$ python -q
>>> import numpy as np
>>> np.set_printoptions(suppress=True, linewidth=140)
>>> arr = np.array([[2.0, 2.0, 1.0], [0.0, -1.0, -2.0], [0.0, 1.0, 2.0]])
>>> # rank 2
>>> Uu, s, Vh = np.linalg.svd(arr)
>>> vecs = Vh[:(s > 1e-8).sum()]
>>> rng = np.random.default_rng(857200)
>>> x = arr[1] + -1 * arr[0] + rng.integers(2) * np.eye(3)[2]
>>> x
array([-2., -3., -2.])
>>> np.allclose(vecs.T @ vecs @ x, x)
False
>>> np.linalg.matrix_rank(np.vstack([arr, x]))
np.int64(3)
>>> hat = np.triu(np.array([[2, 1, 2], [2, 1, 0], [2, 2, 1]]), 1) + np.eye(3)
>>> M2 = hat @ arr @ np.linalg.inv(hat)
>>> round(float(np.linalg.det(M2)), 3)
0.0
>>> np.poly(M2)
array([ 1., -3.,  2.,  0.])
>>> (arr + arr.T) / 2
array([[ 2. ,  1. ,  0.5],
       [ 1. , -1. , -0.5],
       [ 0.5, -0.5,  2. ]])
>>> np.trace(arr)
np.float64(3.0)
>>> np.allclose(arr, arr.T)
False
>>> np.round(np.abs(np.linalg.eigvals(arr)).max(), 3)
np.float64(2.0)
>>> np.round(np.linalg.matrix_power(arr, 2), 3)
array([[ 4.,  3.,  0.],
       [ 0., -1., -2.],
       [ 0.,  1.,  2.]])
>>> np.einsum("ij,ji->", arr, arr)
np.float64(5.0)
>>> np.round(np.linalg.det(2 * arr), 3), round(np.linalg.det(arr), 3)
(np.float64(0.0), np.float64(0.0))
>>> np.poly(arr)
array([ 1., -3.,  2.,  0.])
>>> np.round(np.linalg.eigvals(arr), 3)
array([2., 0., 1.])
>>> W0 = np.array([[0.0, -2.0, -2.0, 1.0],
...     [0.0, 5.0, 4.0, 1.0],
...     [0.0, 1.0, 7.0, 7.0],
...     [0.0, 9.0, 7.0, 5.0]])
>>> W0
array([[ 0., -2., -2.,  1.],
       [ 0.,  5.,  4.,  1.],
       [ 0.,  1.,  7.,  7.],
       [ 0.,  9.,  7.,  5.]])
>>> # rows and columns are dependent
>>> lab = rng.permutation(4)
>>> lab
array([2, 0, 1, 3])
>>> M2 = W0[lab][:, lab]
>>> np.round(np.linalg.det(M2), 3), np.round(np.linalg.det(W0[lab]), 3)
(np.float64(0.0), np.float64(0.0))
>>> np.allclose(M2, W0)
False
>>> np.linalg.matrix_rank(W0, rtol=0.1)
np.int64(3)
>>> [round(float(x), 3) for x in np.linalg.svd(W0, compute_uv=False)[:3]]
[16.208, 6.232, 1.859]
>>> F = np.load("m.npy")
>>> F
array([[0, 3],
       [0, 0],
       [0, 0],
       [0, 0]])
>>> # rank 1
>>> np.unravel_index(np.abs(F).argmax(), F.shape)
(np.int64(0), np.int64(1))
>>> F.sum(axis=1)
array([3, 0, 0, 0])
>>> np.count_nonzero(F)
np.int64(1)
>>> F - F[0]
array([[ 0,  0],
       [ 0, -3],
       [ 0, -3],
       [ 0, -3]])
>>> np.linalg.matrix_rank(F)
np.int64(1)
>>> np.round(np.linalg.pinv(F), 3)
array([[0.   , 0.   , 0.   , 0.   ],
       [0.333, 0.   , 0.   , 0.   ]])
>>> np.round(np.linalg.svd(F, compute_uv=False), 3)
array([3., 0.])
>>> M2 = np.array([[2, 2, 0], [1, 1, 1], [0, 3, 0]])
>>> cent = np.array([[-3]])
>>> M = np.block([[M2, np.array([[-2], [0], [0]])], [np.zeros((1, 3)), cent]])
>>> M
array([[ 2.,  2.,  0., -2.],
       [ 1.,  1.,  1.,  0.],
       [ 0.,  3.,  0.,  0.],
       [ 0.,  0.,  0., -3.]])
>>> (M - M.T) / 2
array([[ 0. ,  0.5,  0. , -1. ],
       [-0.5,  0. , -1. ,  0. ],
       [ 0. ,  1. ,  0. ,  0. ],
       [ 1. ,  0. ,  0. ,  0. ]])
>>> (M + M.T) / 2
array([[ 2. ,  1.5,  0. , -1. ],
       [ 1.5,  1. ,  2. ,  0. ],
       [ 0. ,  2. ,  0. ,  0. ],
       [-1. ,  0. ,  0. , -3. ]])
>>> np.allclose(M @ M.T, M.T @ M)
False
>>> M2 = np.array([[-3, 1], [3, -2], [0, -3], [2, -3]])
>>> np.einsum("ij->j", M)
array([ 3.,  6.,  1., -5.])
>>> np.linalg.matrix_rank(np.vstack([M, M2.T]))
np.int64(4)
>>> M @ M2
array([[-4.,  4.],
       [ 0., -4.],
       [ 9., -6.],
       [-6.,  9.]])
>>> J = np.loadtxt("test19.csv", delimiter=",")
>>> J
array([[ -0.479,  15.163,  -4.443],
       [  0.786,  12.02 ,  -1.747],
       [  1.465,   9.841,  -0.278],
       [  2.027,   6.699,   1.085],
       [  1.956,   4.258,   1.347],
       [  0.387,   0.508,   0.216],
       [ -1.52 ,  -1.714,  -0.321],
       [ -2.54 ,  -2.851,   0.164],
       [ -3.104,  -3.56 ,   0.833],
       [ -4.211,  -5.456,   3.878],
       [ -4.37 ,  -5.861,   4.718],
       [ -4.673,  -6.911,   7.136],
       [ -4.303, -12.936,  24.59 ]])
>>> x = np.array([0, 8, 0])
>>> rhs = J @ x
>>> np.round(np.linalg.pinv(J) @ J, 3) + 0
array([[1., 0., 0.],
       [0., 1., 0.],
       [0., 0., 1.]])
>>> np.round(np.linalg.lstsq(J, rhs)[0], 3) + 0
array([0., 8., 0.])
>>> rhs = rhs + 0.05 * rng.normal(size=13)
>>> rhs.round(3)
array([ 121.226,   96.156,   78.658,   53.512,   34.073,    4.104,  -13.747,  -22.862,  -28.557,  -43.613,  -46.861,  -55.235, -103.463])
>>> b, *_ = np.linalg.lstsq(J, rhs)
>>> np.round(J.T @ (rhs - J @ b), 3) + 0
array([0., 0., 0.])
>>> np.round(np.linalg.norm(rhs - J @ b), 3)
np.float64(0.151)
>>> cov = np.cov(J, rowvar=False)
>>> cov.shape
(3, 3)
>>> np.round(np.corrcoef(J.T), 3)
array([[ 1.   ,  0.811, -0.542],
       [ 0.811,  1.   , -0.733],
       [-0.542, -0.733,  1.   ]])
>>> np.round(np.linalg.eigvalsh(cov)[::-1], 3)
array([108.598,  16.366,   2.065])
>>> np.round(np.corrcoef(J[:, 1], J[:, 2])[0, 1], 3)
np.float64(-0.733)
>>> np.median(J, axis=0)
array([-1.52 , -1.714,  0.833])
>>> Q, r_ = np.linalg.qr(J)
>>> round(float(np.trace(Q @ Q.T)), 3)
3.0
>>> np.round(Q @ r_, 3)
array([[ -0.479,  15.163,  -4.443],
       [  0.786,  12.02 ,  -1.747],
       [  1.465,   9.841,  -0.278],
       [  2.027,   6.699,   1.085],
       [  1.956,   4.258,   1.347],
       [  0.387,   0.508,   0.216],
       [ -1.52 ,  -1.714,  -0.321],
       [ -2.54 ,  -2.851,   0.164],
       [ -3.104,  -3.56 ,   0.833],
       [ -4.211,  -5.456,   3.878],
       [ -4.37 ,  -5.861,   4.718],
       [ -4.673,  -6.911,   7.136],
       [ -4.303, -12.936,  24.59 ]])
>>> np.round(np.abs(np.diag(r_)), 3)
array([10.327, 21.834, 19.266])
>>> Q.shape, r_.shape
((13, 3), (3, 3))
>>> cent = J[[4, 7]].astype(float)
>>> for _ in range(5):
...     lab = np.linalg.norm(J[:, None] - cent, axis=-1).argmin(axis=1)
...     cent = np.array([J[lab == j].mean(axis=0) for j in range(2)])
... 
>>> lab
array([0, 0, 0, 0, 0, 0, 1, 1, 1, 1, 1, 1, 1])
>>> np.round(cent[1] - cent[0], 3)
array([ -4.555, -13.694,   6.494])
>>> np.abs(cent[1] - cent[0]).argmax()
np.int64(1)
>>> np.bincount(lab)
array([6, 7])
>>> M2 = np.c_[J[:, :1] @ np.array([[2]]), np.array([-3, -4, 1, -1, -1, 0, 1, 4, 5, 0, 4, 0, 1])]
>>> M2
array([[-0.958, -3.   ],
       [ 1.572, -4.   ],
       [ 2.93 ,  1.   ],
       [ 4.054, -1.   ],
       [ 3.912, -1.   ],
       [ 0.774,  0.   ],
       [-3.04 ,  1.   ],
       [-5.08 ,  4.   ],
       [-6.208,  5.   ],
       [-8.422,  0.   ],
       [-8.74 ,  4.   ],
       [-9.346,  0.   ],
       [-8.606,  1.   ]])
>>> np.round(np.linalg.norm(M2 - J @ np.linalg.lstsq(J, M2)[0], axis=0), 3) + 0
array([0.   , 6.812])
>>> np.round(np.linalg.norm(np.linalg.qr(J)[0].T @ M2, axis=0) ** 2 / ((M2 ** 2).sum(axis=0) + 1e-12), 3)
array([1.   , 0.467])
>>> np.linalg.matrix_rank(M2)
np.int64(2)
>>> np.round(np.linalg.lstsq(J, M2[:, 0])[0], 3) + 0
array([2., 0., 0.])
>>> K = np.loadtxt("out17.csv", delimiter=",")
>>> K
array([[ 1.,  0.,  0.],
       [ 0.,  1.,  0.],
       [-2., -2.,  1.]])
>>> Q, vecs = np.linalg.qr(K[:, :1])[0], np.linalg.qr(K[:, 1:])[0]
>>> s = np.linalg.svd(Q.T @ vecs, compute_uv=False)
>>> np.round(np.degrees(np.arccos(s.clip(0, 1))), 3)
array([26.565])
>>> s.round(3)
array([0.894])
>>> round(np.linalg.norm(Q @ Q.T - vecs @ vecs.T, 2), 3)
np.float64(1.0)
>>> (s > 0.9).sum()
np.int64(0)
